>>> import numpy as np
>>> from numpy import linalg as LA
>>> np.set_printoptions(precision=2, suppress=True, linewidth=120, sign=" ")
>>> rng = np.random.default_rng(824231)
>>> F = rng.normal(size=(41, 7)) + 3 * np.array([0, 2, 0, 2, 0, 0, 1])
>>> F
array([[ 0.46,  5.96,  0.18,  5.65, -0.7 , -0.21,  1.48],
       [-0.83,  7.05,  2.  ,  6.35, -0.88, -0.67,  3.79],
       [ 0.36,  5.07, -1.03,  5.95, -0.21, -0.86,  2.75],
       [-0.35,  5.7 ,  0.33,  7.16, -0.58, -1.05,  3.73],
       [-2.02,  6.9 ,  1.1 ,  4.42, -1.69, -0.5 ,  1.75],
       [ 0.63,  4.56,  1.01,  7.63,  0.98, -0.97,  3.04],
       [-0.97,  4.64,  1.06,  4.58, -0.4 , -1.58,  3.47],
       [-0.59,  5.95,  0.25,  6.38,  0.96, -0.06,  2.88],
       [ 0.07,  5.97, -0.86,  5.14, -0.86,  1.57,  3.78],
       [-0.69,  6.55,  0.11,  6.19,  0.13, -1.53,  4.55],
       [-1.02,  7.03,  0.22,  5.33, -0.41,  0.75,  3.95],
       [ 0.78,  5.93, -0.66,  5.45, -0.88, -0.31,  3.59],
       [-0.23,  6.  ,  0.31,  5.87,  0.63,  0.86,  3.78],
       [ 0.3 ,  4.39,  0.04,  4.72, -3.12,  1.05,  4.84],
       [-1.44,  6.1 , -0.87,  5.79, -1.92, -1.01,  2.19],
       [ 0.05,  6.43,  1.04,  6.79,  0.31, -0.17,  2.16],
       [-0.01,  5.79, -1.79,  6.57,  0.08, -0.54,  3.11],
       [ 1.49,  6.28, -1.51,  4.82,  0.14, -0.71,  3.34],
       [-0.65,  6.56, -1.42,  7.18,  0.36,  0.62,  1.97],
       [ 0.27,  6.6 , -0.78,  6.5 , -0.47, -0.45,  2.1 ],
       [ 0.38,  5.23,  1.16,  5.27, -1.41,  0.09,  4.03],
       [-1.54,  7.91,  0.12,  5.18, -1.1 , -1.06,  3.75],
       [ 1.78,  5.  ,  0.75,  6.03, -0.53,  1.19,  3.09],
       [ 0.79,  5.48,  0.51,  7.12, -2.76, -2.02,  2.14],
       [-0.42,  7.07, -1.  ,  5.79,  0.36, -0.28,  2.07],
       [ 0.58,  4.56,  0.38,  6.2 , -1.1 , -1.6 ,  2.51],
       [ 1.57,  6.43,  0.34,  5.03,  1.04,  0.23,  4.3 ],
       [-0.06,  5.18, -0.76,  5.68,  1.26,  0.86,  4.06],
       [-0.57,  6.87,  0.02,  6.57, -0.27, -0.96,  1.58],
       [ 0.49,  5.8 , -1.18,  4.79, -0.95,  0.57,  2.81],
       [-0.42,  5.98, -0.34,  6.34, -1.38,  0.68,  3.04],
       [ 0.42,  6.4 ,  1.85,  5.49,  0.03, -1.09,  2.66],
       [ 0.88,  8.09, -0.83,  6.97,  0.83, -1.45,  1.28],
       [-0.16,  6.97,  0.59,  7.02, -0.71, -0.74,  2.29],
       [ 0.61,  7.34, -2.24,  7.54, -0.24,  1.62,  5.14],
       [ 1.6 ,  6.63,  0.7 ,  8.37,  3.35,  2.07,  4.04],
       [-0.46,  6.82, -2.16,  4.47, -1.76,  0.99,  3.12],
       [-2.15,  5.69,  1.18,  6.54, -1.41, -0.39,  3.05],
       [ 1.04,  6.54, -0.65,  6.34, -0.59,  0.13,  2.65],
       [ 0.4 ,  5.99,  0.51,  6.68,  0.61, -0.52,  2.38],
       [-0.66,  5.51,  0.74,  6.57, -0.17,  0.42,  1.17]])
>>> P = F @ LA.solve(F.T @ F, F.T)
>>> np.round(LA.eigvalsh(P), 2) + 0
array([ 0.,  0.,  0.,  0.,  0.,  0.,  0.,  0.,  0.,  0.,  0.,  0.,  0.,  0.,  0.,  0.,  0.,  0.,  0.,  0.,  0.,  0.,
        0.,  0.,  0.,  0.,  0.,  0.,  0.,  0.,  0.,  0.,  0.,  0.,  1.,  1.,  1.,  1.,  1.,  1.,  1.])
>>> np.diag(P)
array([ 0.1 ,  0.16,  0.1 ,  0.12,  0.26,  0.23,  0.18,  0.09,  0.12,  0.22,  0.14,  0.08,  0.09,  0.34,  0.15,  0.09,
        0.17,  0.23,  0.2 ,  0.07,  0.14,  0.21,  0.23,  0.33,  0.11,  0.15,  0.25,  0.16,  0.1 ,  0.08,  0.1 ,  0.19,
        0.29,  0.07,  0.23,  0.42,  0.23,  0.23,  0.09,  0.06,  0.19])
>>> print(np.allclose(P @ P, P))
True
>>> LA.matrix_rank(np.eye(41) - P)
np.int64(34)
>>> x0 = np.array([-2, -1, -3, 1, 0, -2, -3])
>>> target = F @ x0
>>> np.round(LA.solve(F.T @ F, F.T @ target), 2) + 0
array([-2., -1., -3.,  1.,  0., -2., -3.])
>>> target = target + 0.05 * rng.normal(size=41)
>>> target
array([ -5.66, -15.04,  -3.24,  -7.85,  -6.02,  -8.41,  -8.53,  -7.61, -12.93,  -9.91, -13.62, -10.29, -13.61, -16.96,
         0.57,  -9.01,  -2.22,  -8.48,  -0.96,  -3.73, -16.55,  -9.12, -16.41,  -3.8 ,  -3.07,  -5.12, -18.93, -10.94,
        -2.18,  -8.01,  -8.22, -13.12,  -1.36,  -6.81, -12.92, -19.8 ,  -6.26,  -6.8 ,  -8.57,  -7.72,  -4.21])
>>> b, *_ = LA.lstsq(F, target)
>>> b.round(2) + 0
array([-2.  , -1.  , -2.99,  1.  ,  0.  , -1.99, -2.99])
>>> [round(float(LA.norm(LA.solve(F.T @ F + lam * np.eye(7), F.T @ target))), 2) for lam in (0, 1, 10, 100)]
[5.28, 5.12, 4.11, 1.72]
>>> b.round()
array([-2., -1., -3.,  1.,  0., -2., -3.])
>>> np.round(F.T @ (target - F @ b), 2) + 0
array([ 0.,  0.,  0.,  0.,  0.,  0.,  0.])
>>> round(float(LA.norm(target - F @ b)), 2)
0.35
